% python3 -q
>>> import numpy as np
>>> np.set_printoptions(suppress=True, linewidth=140)
>>> def tidy(a):
...     return np.round(a, 3) + 0
... 
>>> mat = np.loadtxt("out1.csv", delimiter=",")
>>> mat
array([[1.   , 0.7  , 0.49 , 0.343, 0.24 , 0.168, 0.118],
       [0.7  , 1.   , 0.7  , 0.49 , 0.343, 0.24 , 0.168],
       [0.49 , 0.7  , 1.   , 0.7  , 0.49 , 0.343, 0.24 ],
       [0.343, 0.49 , 0.7  , 1.   , 0.7  , 0.49 , 0.343],
       [0.24 , 0.343, 0.49 , 0.7  , 1.   , 0.7  , 0.49 ],
       [0.168, 0.24 , 0.343, 0.49 , 0.7  , 1.   , 0.7  ],
       [0.118, 0.168, 0.24 , 0.343, 0.49 , 0.7  , 1.   ]])
>>> L = np.linalg.cholesky(mat)
>>> mat / np.sqrt(np.outer(np.diag(mat), np.diag(mat)))
array([[1.   , 0.7  , 0.49 , 0.343, 0.24 , 0.168, 0.118],
       [0.7  , 1.   , 0.7  , 0.49 , 0.343, 0.24 , 0.168],
       [0.49 , 0.7  , 1.   , 0.7  , 0.49 , 0.343, 0.24 ],
       [0.343, 0.49 , 0.7  , 1.   , 0.7  , 0.49 , 0.343],
       [0.24 , 0.343, 0.49 , 0.7  , 1.   , 0.7  , 0.49 ],
       [0.168, 0.24 , 0.343, 0.49 , 0.7  , 1.   , 0.7  ],
       [0.118, 0.168, 0.24 , 0.343, 0.49 , 0.7  , 1.   ]])
>>> x = np.ones(7)
>>> for _ in range(7):
...     x = mat @ x
...     x /= np.linalg.norm(x)
...     print(round(x @ mat @ x, 3))
... 
3.677
3.679
3.679
3.679
3.679
3.679
3.679
>>> tidy(x)
array([0.304, 0.374, 0.418, 0.433, 0.418, 0.374, 0.304])
>>> tidy(np.linalg.eigvalsh(mat)[-1])
np.float64(3.679)
>>> O, evecs = np.linalg.qr(mat[:, :6])[0], np.linalg.qr(mat[:, 6:])[0]
>>> s = np.linalg.svd(O.T @ evecs, compute_uv=False)
>>> tidy(np.degrees(np.arccos(s.clip(0, 1))))
array([17.421])
>>> tidy(s)
array([0.954])
>>> evals, evecs = np.linalg.eigh(mat)
>>> np.unique(evals.round(6) + 0, return_counts=True)[1]
array([1, 1, 1, 1, 1, 1, 1])
>>> tidy(np.linalg.svd(mat, compute_uv=False))
array([3.679, 1.534, 0.709, 0.405, 0.275, 0.214, 0.185])
>>> tidy(evecs @ np.diag(evals) @ evecs.T)
array([[1.   , 0.7  , 0.49 , 0.343, 0.24 , 0.168, 0.118],
       [0.7  , 1.   , 0.7  , 0.49 , 0.343, 0.24 , 0.168],
       [0.49 , 0.7  , 1.   , 0.7  , 0.49 , 0.343, 0.24 ],
       [0.343, 0.49 , 0.7  , 1.   , 0.7  , 0.49 , 0.343],
       [0.24 , 0.343, 0.49 , 0.7  , 1.   , 0.7  , 0.49 ],
       [0.168, 0.24 , 0.343, 0.49 , 0.7  , 1.   , 0.7  ],
       [0.118, 0.168, 0.24 , 0.343, 0.49 , 0.7  , 1.   ]])
>>> tidy(evals.sum()), np.trace(mat)
(np.float64(7.0), np.float64(7.0))
>>> tidy(np.linalg.eigvalsh(mat @ mat))
array([ 0.034,  0.046,  0.076,  0.164,  0.503,  2.352, 13.534])
>>> (evals > 1e-8).sum(), (evals < -1e-8).sum()
(np.int64(7), np.int64(0))
>>> tidy(evecs.T @ evecs)
array([[1., 0., 0., 0., 0., 0., 0.],
       [0., 1., 0., 0., 0., 0., 0.],
       [0., 0., 1., 0., 0., 0., 0.],
       [0., 0., 0., 1., 0., 0., 0.],
       [0., 0., 0., 0., 1., 0., 0.],
       [0., 0., 0., 0., 0., 1., 0.],
       [0., 0., 0., 0., 0., 0., 1.]])
>>> tidy(np.abs(evecs[:, -1]))
array([0.304, 0.374, 0.418, 0.433, 0.418, 0.374, 0.304])
>>> Y = np.array([[2, 2], [2, 2], [3, 1], [2, 3], [2, 2], [2, 1], [0, 1]])
>>> tidy(np.einsum("ij,ij->i", mat, mat))
array([1.947, 2.424, 2.635, 2.695, 2.635, 2.424, 1.947])
>>> np.linalg.matrix_rank(mat @ Y)
np.int64(2)
>>> tidy(np.einsum("ij->j", mat))
array([3.059, 3.641, 3.963, 4.066, 3.963, 3.641, 3.059])
>>> m1 = np.load("arr.npy")
>>> m1
array([[ 1,  0,  3,  3,  3,  1,  2,  0],
       [ 0,  2,  0,  2,  0,  2,  2,  0],
       [ 0,  3,  1,  3,  1,  0,  1,  0],
       [ 1,  8,  3, 11,  3,  9, 10,  0]])
>>> np.allclose(m1[:-1].T @ np.linalg.lstsq(m1[:-1].T, m1[-1])[0], m1[-1])
True
>>> np.abs(np.diag(np.linalg.qr(m1)[1])) > 1e-9
array([ True,  True,  True, False])
>>> np.linalg.lstsq(m1[:-1].T, m1[-1])[2]
np.int32(3)
>>> tidy(m1 @ np.linalg.pinv(m1) @ m1)
array([[ 1.,  0.,  3.,  3.,  3.,  1.,  2.,  0.],
       [ 0.,  2.,  0.,  2.,  0.,  2.,  2.,  0.],
       [ 0.,  3.,  1.,  3.,  1.,  0.,  1.,  0.],
       [ 1.,  8.,  3., 11.,  3.,  9., 10.,  0.]])
>>> np.unique(m1.round(6), axis=0).shape
(4, 8)
>>> Y = m1 / np.linalg.norm(m1, axis=1, keepdims=True)
>>> C2 = Y @ Y.T
>>> np.argwhere(np.triu(np.abs(C2) > 0.95, 1))
array([[1, 3]])
>>> (np.abs(C2) > 0.9).astype(int)
array([[1, 0, 0, 0],
       [0, 1, 0, 1],
       [0, 0, 1, 0],
       [0, 1, 0, 1]])
>>> tidy(C2[3])
array([0.719, 0.968, 0.812, 1.   ])
>>> U, s, VT = np.linalg.svd(m1)
>>> tidy(s)
array([20.775,  4.086,  2.589,  0.   ])
>>> np.argmax(s[:-1] / (s[1:] + 1e-6)) + 1
np.int64(3)
>>> Y = U[:, :3] @ np.diag(s[:3]) @ VT[:3]
>>> tidy(Y)
array([[ 1.,  0.,  3.,  3.,  3.,  1.,  2.,  0.],
       [ 0.,  2.,  0.,  2.,  0.,  2.,  2.,  0.],
       [ 0.,  3.,  1.,  3.,  1.,  0.,  1.,  0.],
       [ 1.,  8.,  3., 11.,  3.,  9., 10.,  0.]])
>>> np.linalg.matrix_rank(m1, rtol=0.05)
np.int64(3)
>>> [round(float(x), 3) for x in np.linalg.svd(m1, compute_uv=False)[:3]]
[20.775, 4.086, 2.589]
>>> np.argsort(-np.linalg.norm(m1, axis=0).round(6), kind="stable")[:3]
array([3, 6, 5])
>>> np.linalg.matrix_rank(m1, rtol=0.1)
np.int64(3)
>>> tidy(np.linalg.norm(m1, 2) / np.linalg.norm(m1))
np.float64(0.974)
>>> t = np.radians(60)
>>> Rm = np.eye(8)
>>> Rm[0, 0] = Rm[4, 4] = np.cos(t)
>>> Rm[0, 4], Rm[4, 0] = -np.sin(t), np.sin(t)
>>> tidy(Rm)
array([[ 0.5  ,  0.   ,  0.   ,  0.   , -0.866,  0.   ,  0.   ,  0.   ],
       [ 0.   ,  1.   ,  0.   ,  0.   ,  0.   ,  0.   ,  0.   ,  0.   ],
       [ 0.   ,  0.   ,  1.   ,  0.   ,  0.   ,  0.   ,  0.   ,  0.   ],
       [ 0.   ,  0.   ,  0.   ,  1.   ,  0.   ,  0.   ,  0.   ,  0.   ],
       [ 0.866,  0.   ,  0.   ,  0.   ,  0.5  ,  0.   ,  0.   ,  0.   ],
       [ 0.   ,  0.   ,  0.   ,  0.   ,  0.   ,  1.   ,  0.   ,  0.   ],
       [ 0.   ,  0.   ,  0.   ,  0.   ,  0.   ,  0.   ,  1.   ,  0.   ],
       [ 0.   ,  0.   ,  0.   ,  0.   ,  0.   ,  0.   ,  0.   ,  1.   ]])
>>> Y = m1 @ Rm.T
>>> tidy(np.linalg.det(Rm)), np.trace(Rm)
(np.float64(1.0), np.float64(7.0))
>>> np.allclose(m1 @ m1.T, Y @ Y.T)
True
>>> tidy(np.linalg.svd(m1, compute_uv=False)), tidy(np.linalg.svd(Y, compute_uv=False))
(array([20.775,  4.086,  2.589,  0.   ]), array([20.775,  4.086,  2.589,  0.   ]))
>>> np.allclose(np.linalg.norm(m1, axis=1), np.linalg.norm(Y, axis=1))
True
>>> data = np.load("a.npy")
>>> tidy(data)
array([[-5.12,  0.  ,  6.72,  0.64,  2.56,  2.88,  0.96],
       [-0.8 ,  0.  ,  1.05,  0.1 ,  0.4 ,  0.45,  0.15],
       [-0.16,  0.  ,  0.21,  0.02,  0.08,  0.09,  0.03],
       [ 3.68,  0.  , -4.83, -0.46, -1.84, -2.07, -0.69],
       [-0.96,  0.  ,  1.26,  0.12,  0.48,  0.54,  0.18],
       [-4.16,  0.  ,  5.46,  0.52,  2.08,  2.34,  0.78],
       [-0.16,  0.  ,  0.21,  0.02,  0.08,  0.09,  0.03]])
>>> rank = np.linalg.matrix_rank(data)
>>> rank
np.int64(1)
>>> null = np.linalg.svd(data)[2][rank:].T
>>> [int(np.linalg.matrix_rank(np.delete(data, i, axis=0))) for i in range(7)]
[1, 1, 1, 1, 1, 1, 1]
>>> [int(np.linalg.matrix_rank(data[:, :j + 1])) for j in range(7)]
[1, 1, 1, 1, 1, 1, 1]
>>> np.linalg.matrix_rank(data.T @ data), np.linalg.matrix_rank(data @ data.T)
(np.int64(1), np.int64(1))
>>> np.allclose(data @ null, 0)
True
>>> np.linalg.cond(data) > 100
np.True_
>>> tidy(np.linalg.norm(data, 2) / np.linalg.norm(data))
np.float64(1.0)
>>> [round(float(x), 3) for x in np.linalg.svd(data, compute_uv=False)[:3]]
[13.999, 0.0, 0.0]
>>> U, s, VT = np.linalg.svd(data)
>>> np.argmax(s[:-1] / (s[1:] + 1e-6)) + 1
np.int64(1)
>>> Y = U[:, :1] @ np.diag(s[:1]) @ VT[:1]
>>> tidy(np.linalg.norm(data - Y) / np.linalg.norm(data))
np.float64(0.0)
>>> tidy(np.linalg.norm(data - Y, 2)), tidy(s[1])
(np.float64(0.0), np.float64(0.0))
>>> np.linalg.matrix_rank(Y)
np.int64(1)
>>> tidy(np.abs(data - Y).max())
np.float64(0.0)
>>> K = np.load("dump.npy")
>>> K
array([[0, 1, 1, 1],
       [1, 0, 1, 1],
       [1, 1, 0, 1],
       [1, 1, 1, 0]])
>>> # symmetric, so the eigenvalues are real
>>> np.all(np.linalg.eigvalsh(K) > 0)
np.False_
>>> tidy(np.linalg.eigvalsh(K).min())
np.float64(-1.0)
>>> [round(float(np.linalg.det(K[:i, :i])), 2) + 0 for i in range(1, 5)]
[0.0, -1.0, 2.0, -3.0]
>>> rng = np.random.default_rng(92901)
>>> z = rng.permutation(7)
>>> z
array([2, 5, 1, 0, 4, 3, 6])
>>> Y = mat[z][:, z]
>>> np.trace(Y)
np.float64(7.0)
>>> arr = np.loadtxt("m.csv", delimiter=",")
>>> arr
array([[ 1., -3.,  0.,  0.],
       [-3.,  8., -3.,  0.],
       [ 0., -3.,  8., -3.],
       [ 0.,  0., -3.,  8.]])
>>> # symmetric
>>> t = np.radians(88)
>>> Rm = np.eye(4)
>>> Rm[3, 3] = Rm[2, 2] = np.cos(t)
>>> Rm[3, 2], Rm[2, 3] = -np.sin(t), np.sin(t)
>>> tidy(Rm)
array([[ 1.   ,  0.   ,  0.   ,  0.   ],
       [ 0.   ,  1.   ,  0.   ,  0.   ],
       [ 0.   ,  0.   ,  0.035,  0.999],
       [ 0.   ,  0.   , -0.999,  0.035]])
>>> Y = arr @ Rm.T
>>> tidy(np.abs(Y - arr).max(axis=0))
array([ 0.  ,  0.  , 10.89,  5.1 ])
>>> np.allclose(np.linalg.norm(arr, axis=1), np.linalg.norm(Y, axis=1))
True
>>> tidy(np.linalg.det(Rm)), tidy(np.trace(Rm))
(np.float64(1.0), np.float64(2.07))
>>> np.allclose(arr @ arr.T, Y @ Y.T)
True
>>> tidy(np.linalg.svd(arr, compute_uv=False)), tidy(np.linalg.svd(Y, compute_uv=False))
(array([12.463,  8.582,  4.235,  0.28 ]), array([12.463,  8.582,  4.235,  0.28 ]))
>>> O, evecs = np.linalg.qr(Rm[:, :3])[0], np.linalg.qr(Rm[:, 3:])[0]
>>> s = np.linalg.svd(O.T @ evecs, compute_uv=False)
>>> tidy(s)
array([0.])
>>> (s > 0.9).sum()
np.int64(0)
>>> np.degrees(np.arccos(s.clip(0, 1)))
array([90.])
>>> X = np.array([[6.0, 1.0, 1.0, 1.0, 1.0, 1.0, 1.0],
...     [1.0, 6.0, 1.0, 1.0, 1.0, 1.0, 1.0],
...     [1.0, 1.0, 6.0, 1.0, 1.0, 1.0, 1.0],
...     [1.0, 1.0, 1.0, 6.0, 1.0, 1.0, 1.0],
...     [1.0, 1.0, 1.0, 1.0, 6.0, 1.0, 1.0],
...     [1.0, 1.0, 1.0, 1.0, 1.0, 6.0, 1.0],
...     [1.0, 1.0, 1.0, 1.0, 1.0, 1.0, 6.0]])
>>> f, g = m1[0], m1[2]
>>> f @ f
np.int64(33)
>>> f @ g
np.int64(17)
>>> pr = (f @ g) / (f @ f) * f
>>> tidy(np.linalg.norm(f + g) ** 2 + np.linalg.norm(f - g) ** 2)
np.float64(108.0)
>>> np.linalg.matrix_rank(np.outer(f, g))
np.int64(1)
>>> tidy(pr)
array([0.515, 0.   , 1.545, 1.545, 1.545, 0.515, 1.03 , 0.   ])
>>> np.outer(f, g)
array([[0, 3, 1, 3, 1, 0, 1, 0],
       [0, 0, 0, 0, 0, 0, 0, 0],
       [0, 9, 3, 9, 3, 0, 3, 0],
       [0, 9, 3, 9, 3, 0, 3, 0],
       [0, 9, 3, 9, 3, 0, 3, 0],
       [0, 3, 1, 3, 1, 0, 1, 0],
       [0, 6, 2, 6, 2, 0, 2, 0],
       [0, 0, 0, 0, 0, 0, 0, 0]])
>>> (g - pr) @ f
np.float64(0.0)
>>> x = np.array([0, -7, -1, 0, -2, 8, 7])
>>> X @ x
array([  5., -30.,   0.,   5.,  -5.,  45.,  40.])
>>> np.linalg.norm(X @ x) <= np.linalg.norm(X, 2) * np.linalg.norm(x) + 1e-9
np.True_
>>> X @ np.eye(7)[1]
array([1., 6., 1., 1., 1., 1., 1.])
>>> np.sign((X @ x).round(6))
array([ 1., -1.,  0.,  1., -1.,  1.,  1.])
>>> L = np.linalg.cholesky(X)
>>> tidy(np.prod(np.diag(L)) ** 2), tidy(np.linalg.det(X))
(np.float64(187500.0), np.float64(187500.0))
>>> np.linalg.eigvalsh(X).min() > 0
np.True_
>>> tidy(L @ L.T)
array([[6., 1., 1., 1., 1., 1., 1.],
       [1., 6., 1., 1., 1., 1., 1.],
       [1., 1., 6., 1., 1., 1., 1.],
       [1., 1., 1., 6., 1., 1., 1.],
       [1., 1., 1., 1., 6., 1., 1.],
       [1., 1., 1., 1., 1., 6., 1.],
       [1., 1., 1., 1., 1., 1., 6.]])
>>> J = np.load("block2.npy")
>>> tidy(J)
array([[0.333, 0.333, 0.   , 0.   , 0.333],
       [0.   , 1.   , 0.   , 0.   , 0.   ],
       [0.333, 0.   , 0.333, 0.   , 0.333],
       [0.   , 0.   , 0.   , 1.   , 0.   ],
       [0.   , 0.   , 0.   , 0.5  , 0.5  ]])
>>> f = np.array([1, 2, 1, 1, -1])
>>> Y = J + np.outer(f, np.eye(5)[4])
>>> np.linalg.matrix_rank(np.linalg.inv(Y) - np.linalg.inv(J), tol=1e-8)
np.int64(1)
>>> tidy(Y)
array([[ 0.333,  0.333,  0.   ,  0.   ,  1.333],
       [ 0.   ,  1.   ,  0.   ,  0.   ,  2.   ],
       [ 0.333,  0.   ,  0.333,  0.   ,  1.333],
       [ 0.   ,  0.   ,  0.   ,  1.   ,  1.   ],
       [ 0.   ,  0.   ,  0.   ,  0.5  , -0.5  ]])
>>> U, s, VT = np.linalg.svd(Y, full_matrices=False)
>>> tidy(VT @ VT.T)
array([[1., 0., 0., 0., 0.],
       [0., 1., 0., 0., 0.],
       [0., 0., 1., 0., 0.],
       [0., 0., 0., 1., 0.],
       [0., 0., 0., 0., 1.]])
>>> tidy(U.T @ U)
array([[1., 0., 0., 0., 0.],
       [0., 1., 0., 0., 0.],
       [0., 0., 1., 0., 0.],
       [0., 0., 0., 1., 0.],
       [0., 0., 0., 0., 1.]])
>>> F = np.array([[0, 0, 0],
...     [0, 2, 3],
...     [6, -2, 3],
...     [3, -4, -3],
...     [3, 2, 6],
...     [3, -2, 0],
...     [3, 6, 12]])
>>> F
array([[ 0,  0,  0],
       [ 0,  2,  3],
       [ 6, -2,  3],
       [ 3, -4, -3],
       [ 3,  2,  6],
       [ 3, -2,  0],
       [ 3,  6, 12]])
>>> O, evecs = np.linalg.qr(J[:, :4])[0], np.linalg.qr(J[:, 4:])[0]
>>> s = np.linalg.svd(O.T @ evecs, compute_uv=False)
>>> tidy(s)
array([0.759])
>>> tidy(np.linalg.norm(O @ O.T - evecs @ evecs.T, 2))
np.float64(1.0)
>>> rank = np.linalg.matrix_rank(F)
>>> rank
np.int64(2)
>>> null = np.linalg.svd(F)[2][rank:].T
>>> [int(np.linalg.matrix_rank(F[:i])) for i in range(1, len(F) + 1)]
[0, 1, 2, 2, 2, 2, 2]
>>> np.linalg.matrix_rank(F.T @ F), np.linalg.matrix_rank(F @ F.T)
(np.int64(2), np.int64(2))
>>> f = np.array([3, 2, -2])
>>> np.cross(F[4, :3], F[1, :3])
array([-6, -9,  6])
>>> np.array([np.convolve(row, f, "same") for row in F])
array([[  0,   0,   0],
       [  6,  13,   2],
       [  6,  -7,  10],
       [ -6, -23,   2],
       [ 12,  16,   8],
       [  0, -10,   4],
       [ 24,  42,  12]])
>>> tidy(np.linalg.norm(F))
np.float64(18.628)
>>> F - F[0]
array([[ 0,  0,  0],
       [ 0,  2,  3],
       [ 6, -2,  3],
       [ 3, -4, -3],
       [ 3,  2,  6],
       [ 3, -2,  0],
       [ 3,  6, 12]])
>>> np.unravel_index(np.abs(F).argmax(), F.shape)
(np.int64(6), np.int64(2))
>>> tidy(F.mean(axis=0))
array([2.571, 0.286, 3.   ])
